>>> import numpy as np
>>> from numpy import linalg as LA
>>> np.set_printoptions(precision=3, suppress=True, linewidth=200, legacy="1.25")
>>> rd = lambda a: np.round(a, 3) + 0
>>> W0 = np.loadtxt("out17.csv", delimiter=",")
>>> W0
array([[ 0.167,  0.203,  0.483],
       [ 0.393, -1.39 ,  1.561],
       [-0.856,  2.535, -2.629],
       [-0.133,  1.194, -0.798],
       [ 0.676,  3.04 , -3.219],
       [-0.108, -0.777,  0.696],
       [ 0.324, -3.585,  3.487],
       [-0.312,  3.388, -2.641],
       [-0.418,  0.411, -0.11 ],
       [ 0.388, -3.248,  3.447],
       [ 0.103,  4.424, -4.844],
       [ 0.31 ,  0.707, -0.292],
       [-0.066,  1.009, -1.384]])
>>> hat = W0 @ LA.solve(W0.T @ W0, W0.T)
>>> LA.matrix_rank(np.eye(13) - hat)
10
>>> rd(LA.eigvalsh(hat))
array([0., 0., 0., 0., 0., 0., 0., 0., 0., 0., 1., 1., 1.])
>>> rd(hat @ W0[:, 1])
array([ 0.203, -1.39 ,  2.535,  1.194,  3.04 , -0.777, -3.585,  3.388,  0.411, -3.248,  4.424,  0.707,  1.009])
>>> x0 = np.array([-3, 5, 4])
>>> target = W0 @ x0
>>> rd(target)
array([ 2.446, -1.885,  4.727,  3.177,  0.296, -0.777, -4.949,  7.312,  2.869, -3.616,  2.435,  1.437, -0.293])
>>> rd(LA.solve(W0.T @ W0, W0.T @ target))
array([-3.,  5.,  4.])
>>> rng = np.random.default_rng(2060)
>>> target = target + 0.1 * rng.normal(size=13)
>>> rd(target)
array([ 2.644, -1.939,  4.718,  3.276,  0.377, -0.694, -4.8  ,  7.185,  2.872, -3.602,  2.525,  1.504, -0.282])
>>> coef, *_ = LA.lstsq(W0, target)
>>> [round(float(LA.norm(LA.solve(W0.T @ W0 + lam * np.eye(3), W0.T @ target))), 2) for lam in (0, 1, 10, 100)]
[7.06, 3.81, 1.05, 0.47]
>>> rd(W0.T @ (target - W0 @ coef))
array([0., 0., 0.])
>>> coef.round()
array([-3.,  5.,  4.])
>>> rd(LA.norm(target - W0 @ coef))
0.317
>>> cen = W0 - W0.mean(axis=0)
>>> left, s, VT = LA.svd(cen, full_matrices=False)
>>> rd((s ** 2).sum() ** 2 / (s ** 4).sum())
1.036
>>> np.abs(VT[0]).argmax()
2
>>> rd(VT[0] * np.sign(VT[0, np.abs(VT[0]).argmax()]))
array([ 0.039, -0.698,  0.715])
>>> rd(np.abs(VT[-1]))
array([0.179, 0.709, 0.682])
>>> idx = rng.permutation(3)
>>> other = W0[:, idx] * rng.choice([-1, 1], 3)
>>> other
array([[ 0.483, -0.203,  0.167],
       [ 1.561,  1.39 ,  0.393],
       [-2.629, -2.535, -0.856],
       [-0.798, -1.194, -0.133],
       [-3.219, -3.04 ,  0.676],
       [ 0.696,  0.777, -0.108],
       [ 3.487,  3.585,  0.324],
       [-2.641, -3.388, -0.312],
       [-0.11 , -0.411, -0.418],
       [ 3.447,  3.248,  0.388],
       [-4.844, -4.424,  0.103],
       [-0.292, -0.707,  0.31 ],
       [-1.384, -1.009, -0.066]])
>>> left, _, VT = LA.svd(W0.T @ other)
>>> idx
array([2, 1, 0])
>>> rd(LA.lstsq(W0, other)[0])
array([[ 0.,  0.,  1.],
       [ 0., -1.,  0.],
       [ 1.,  0.,  0.]])
>>> K = np.array([[-2, -2, -2], [-2, -4, -4], [-2, -4, -6]])
>>> np.all(LA.eigvalsh(K) > 0)
False
>>> rd(LA.eigvalsh(K).min())
-10.098
>>> evals, V = LA.eigh(K)
>>> rd(V.T @ V)
array([[1., 0., 0.],
       [0., 1., 0.],
       [0., 0., 1.]])
>>> rd(LA.svd(K, compute_uv=False))
array([10.098,  1.286,  0.616])
>>> rd(evals)
array([-10.098,  -1.286,  -0.616])
>>> (evals > 1e-8).sum(), (evals < -1e-8).sum()
(0, 3)
>>> Q = K.astype(float).copy()
>>> for j in range(3):
...     Q[:, j] -= Q[:, :j] @ (Q[:, :j].T @ Q[:, j])
...     Q[:, j] /= LA.norm(Q[:, j])
... 
>>> rd(Q.T @ Q)
array([[1., 0., 0.],
       [0., 1., 0.],
       [0., 0., 1.]])
>>> K.sum(axis=1)
array([ -6, -10, -12])
>>> K[:, 3]
Traceback (most recent call last):
  File "<python-input-46>", line 1, in <module>
    K[:, 3]
    ~^^^^^^
IndexError: index 3 is out of bounds for axis 1 with size 3
>>> np.diff(K, axis=0)
array([[ 0, -2, -2],
       [ 0,  0, -2]])
>>> LA.rank(K)
Traceback (most recent call last):
  File "<python-input-48>", line 1, in <module>
    LA.rank(K)
    ^^^^^^^
AttributeError: module 'numpy.linalg' has no attribute 'rank'
>>> rd(LA.svd(K, compute_uv=False))
array([10.098,  1.286,  0.616])
>>> np.count_nonzero(K)
9
>>> np.unravel_index(np.abs(K).argmax(), K.shape)
(2, 2)
>>> blk = np.stack([K, -1 * K, K[::-1]])
>>> (blk @ K.T).shape
(3, 3, 3)
>>> blk.shape
(3, 3, 3)
>>> blk.sum(axis=0)
array([[-2, -4, -6],
       [-2, -4, -4],
       [-2, -2, -2]])
>>> J = np.loadtxt("m.csv", delimiter=",")
>>> J
array([[-10.614,  -1.466,  -9.173],
       [ -3.222,  -0.426,  -2.705],
       [ -1.217,  -0.156,  -0.975],
       [-13.935,  -1.908, -12.008],
       [ 13.125,   1.885,  11.154],
       [  5.158,   0.75 ,   4.416],
       [  6.572,   1.008,   5.726],
       [ -7.609,  -1.032,  -6.539],
       [ -6.227,  -0.872,  -5.255],
       [ -7.825,  -1.135,  -6.69 ],
       [  9.33 ,   1.361,   8.096]])
>>> cen = J - J.mean(axis=0)
>>> left, s, VT = LA.svd(cen, full_matrices=False)
>>> (np.sign(left[:, 0]) == np.sign(left[0, 0])).astype(int)
array([1, 1, 0, 1, 0, 0, 0, 1, 1, 1, 0])
>>> LA.matrix_rank(cen)
3
>>> rd(s)
array([37.055,  0.168,  0.086])
>>> rd(VT[0] * np.sign(VT[0, np.abs(VT[0]).argmax()]))
array([0.754, 0.107, 0.648])
>>> rd(np.abs(VT[-1]))
array([0.194, 0.979, 0.064])
>>> other = np.array([[2, 0, 0, 2], [3, 3, 4, 1], [2, 0, 1, 0], [1, 5, 0, 2]])
>>> arr = other + other.T
>>> arr
array([[4, 3, 2, 3],
       [3, 6, 4, 6],
       [2, 4, 2, 0],
       [3, 6, 0, 4]])
>>> # equal to its transpose
>>> hat = np.triu(np.array([[0, 1, 3, 2], [3, 2, 2, 3], [2, 0, 1, 2], [1, 3, 2, 1]]), 1) + np.eye(4)
>>> other = hat @ arr @ LA.inv(hat)
>>> rd(np.poly(other))
array([   1.,  -16.,   18.,  130., -220.])
>>> LA.matrix_rank(other)
4
>>> np.trace(other), np.trace(arr)
(16.0, 16)
>>> np.kron(np.eye(2, dtype=int), arr)
array([[4, 3, 2, 3, 0, 0, 0, 0],
       [3, 6, 4, 6, 0, 0, 0, 0],
       [2, 4, 2, 0, 0, 0, 0, 0],
       [3, 6, 0, 4, 0, 0, 0, 0],
       [0, 0, 0, 0, 4, 3, 2, 3],
       [0, 0, 0, 0, 3, 6, 4, 6],
       [0, 0, 0, 0, 2, 4, 2, 0],
       [0, 0, 0, 0, 3, 6, 0, 4]])
>>> evals, V = LA.eig(arr)
>>> rd(np.prod(evals))
-220.0
>>> rd(np.sort(LA.eigvals(arr @ arr)))
array([  4.   ,   7.343,   8.221, 200.436])
>>> rd(np.sort(LA.eigvals(LA.inv(arr))))
array([-0.349,  0.071,  0.369,  0.5  ])
>>> rd(np.sort(LA.eigvals(arr.T)))
array([-2.867,  2.   ,  2.71 , 14.158])
>>> rd(evals)
array([14.158, -2.867,  2.   ,  2.71 ])
>>> evals, V = LA.eigvalsh(arr)
Traceback (most recent call last):
  File "<python-input-81>", line 1, in <module>
    evals, V = LA.eigvalsh(arr)
    ^^^^^^^^
ValueError: too many values to unpack (expected 2)
>>> evals, V = LA.eigh(arr)
>>> np.abs(V[:, -1]).round(6).argmax()
1
>>> rd(np.abs(V[:, -1]))
array([0.415, 0.683, 0.293, 0.526])
>>> (evals > 1e-8).sum(), (evals < -1e-8).sum()
(3, 1)
>>> rd(LA.eigvalsh(arr @ arr))
array([  4.   ,   7.343,   8.221, 200.436])
>>> evals, V = LA.eigh(arr)
>>> x0 = np.array([-3, 1, -5, -7])
>>> rd(x0 @ arr @ x0 / (x0 @ x0)), rd(evals[0]), rd(evals[-1])
(3.952, -2.867, 14.158)
>>> x0 @ arr @ x0
332
>>> np.abs(arr).sum(axis=1).max(), rd(np.abs(evals).max())
(19, 14.158)
>>> (np.sign(V[:, -1].round(6)) == np.sign(V[0, -1].round(6))).astype(int)
array([1, 1, 1, 1])
>>> rd(V * np.abs(evals) @ V.T)
array([[4.14 , 3.525, 1.511, 2.48 ],
       [3.525, 7.964, 2.171, 4.055],
       [1.511, 2.171, 3.704, 1.812],
       [2.48 , 4.055, 1.812, 5.926]])
>>> A = np.loadtxt("block1.csv", delimiter=",")
>>> A
array([[  6.755,  -0.359,   6.114],
       [  7.444,   3.884,   2.56 ],
       [ -1.902,  -2.604,  -0.298],
       [ -0.14 ,   1.836,  -2.977],
       [  0.579,  -6.438,   6.017],
       [ 10.641,  -1.621,  11.262],
       [  9.808,  -3.327,  12.135],
       [ -5.917,  -1.635,  -5.282],
       [ -8.571,  -7.059,  -2.512],
       [  8.188,  -1.657,   8.845],
       [ -4.623,  -2.614,  -3.009],
       [  1.571,  -1.57 ,   2.141],
       [  5.308,   1.469,   2.839],
       [-12.334,  -5.075,  -8.26 ],
       [ -3.014,  -7.477,   3.462],
       [-12.943,  -7.09 ,  -6.853],
       [ -7.036,   0.124,  -8.16 ],
       [ -6.204,  -0.299,  -6.904],
       [ -1.94 ,  -2.153,  -0.787],
       [  3.421,  -0.89 ,   3.311],
       [ 12.412,   4.382,   7.03 ],
       [ -0.369,  -6.52 ,   5.15 ]])
>>> t = np.radians(72)
>>> Rm = np.eye(4)
>>> Rm[3, 3] = Rm[1, 1] = np.cos(t)
>>> Rm[3, 1], Rm[1, 3] = -np.sin(t), np.sin(t)
>>> rd(Rm)
array([[ 1.   ,  0.   ,  0.   ,  0.   ],
       [ 0.   ,  0.309,  0.   ,  0.951],
       [ 0.   ,  0.   ,  1.   ,  0.   ],
       [ 0.   , -0.951,  0.   ,  0.309]])
>>> other = arr @ Rm.T
>>> np.allclose(LA.norm(arr, axis=1), LA.norm(other, axis=1))
True
>>> rd(LA.svd(arr, compute_uv=False)), rd(LA.svd(other, compute_uv=False))
(array([14.158,  2.867,  2.71 ,  2.   ]), array([14.158,  2.867,  2.71 ,  2.   ]))
>>> rd(np.abs(other - arr).max(axis=0))
array([0.   , 2.764, 0.   , 9.852])
>>> other = np.c_[J[:, :2] @ np.array([[2, 0], [1, 0]]), np.array([1, 1, -2, -2, 2, 0, 2, -2, 3, 0, 3])]
>>> rd(other)
array([[-22.694,   0.   ,   1.   ],
       [ -6.87 ,   0.   ,   1.   ],
       [ -2.59 ,   0.   ,  -2.   ],
       [-29.778,   0.   ,  -2.   ],
       [ 28.135,   0.   ,   2.   ],
       [ 11.066,   0.   ,   0.   ],
       [ 14.152,   0.   ,   2.   ],
       [-16.25 ,   0.   ,  -2.   ],
       [-13.326,   0.   ,   3.   ],
       [-16.785,   0.   ,   0.   ],
       [ 20.021,   0.   ,   3.   ]])
>>> LA.matrix_rank(other)
2
>>> rd(LA.norm(other - J @ LA.lstsq(J, other)[0], axis=0))
array([0.   , 0.   , 5.187])
>>> rd(LA.lstsq(J, other[:, 0])[0])
array([2., 1., 0.])
>>> rd(LA.norm(A, 2))
43.138
>>> LA.norm(A, axis=1).argmax()
15
>>> rd(LA.norm(A, "nuc"))
66.293
>>> X = np.array([[3, 3, 3], [0, 3, 1], [2, 0, 1], [1, 2, 1]])
>>> X[:, 1] = -3 * X[:, 0]
>>> X
array([[ 3, -9,  3],
       [ 0,  0,  1],
       [ 2, -6,  1],
       [ 1, -3,  1]])
>>> rk = LA.matrix_rank(X)
>>> rk
2
>>> ns = LA.svd(X)[2][rk:].T
>>> [int(LA.matrix_rank(np.delete(X, i, axis=0))) for i in range(4)]
[2, 2, 2, 2]
>>> rd(ns @ ns.T)
array([[0.9, 0.3, 0. ],
       [0.3, 0.1, 0. ],
       [0. , 0. , 0. ]])
>>> ns.shape
(3, 1)
